$ python -q
>>> import numpy as np
>>> np.set_printoptions(suppress=True, linewidth=140)
>>> K = np.load("test16.npy")
>>> K
array([[-3,  0,  0,  0, -3,  0,  0,  0,  0, -1],
       [ 0,  3,  3, -1,  0, -1,  2,  2,  0,  0],
       [ 0,  2, -2, -1,  0,  0,  0,  3,  0,  0],
       [ 0,  2, -2,  2,  0,  3,  1,  2,  0,  0],
       [-2,  0,  0,  0,  2,  0,  0,  0, -1, -1],
       [ 0,  0, -3, -3,  0, -2,  0, -1,  0,  0],
       [ 0, -2,  0,  3,  0, -3, -3, -2,  0,  0],
       [ 0,  3,  2,  2,  0, -2,  0,  2,  0,  0],
       [ 2,  0,  0,  0, -3,  0,  0,  0, -2, -3],
       [-1,  0,  0,  0, -2,  0,  0,  0,  0,  1]])
>>> # splits into 2 blocks
>>> x0 = np.array([-3, -3, 2, -1, -3, 3, 2, 1, 1, 2])
>>> h = np.maximum(K @ x0, 0)
>>> h
array([16,  1,  0,  1,  0,  0,  0,  0,  0, 11])
>>> np.round(np.tanh(K @ x0), 1)
array([ 1. ,  0.8, -1. ,  0.8, -1. , -1. , -1. , -1. , -1. ,  1. ])
>>> x0 = np.array([0, 0, 1, 1, 1, 0, 1, 1, 1, 2])
>>> rhs = K @ x0
>>> beta, lr = np.zeros(10), 1 / np.linalg.norm(K, 2) ** 2
>>> for i in range(30):
...     beta -= lr * K.T @ (K @ beta - rhs)
...     if i % 5 == 0: print(i, round(np.linalg.norm(K @ beta - rhs), 1))
... 
0 7.8
5 1.6
10 0.7
15 0.4
20 0.2
25 0.2
>>> np.round(np.linalg.cond(K), 1)
np.float64(58.3)
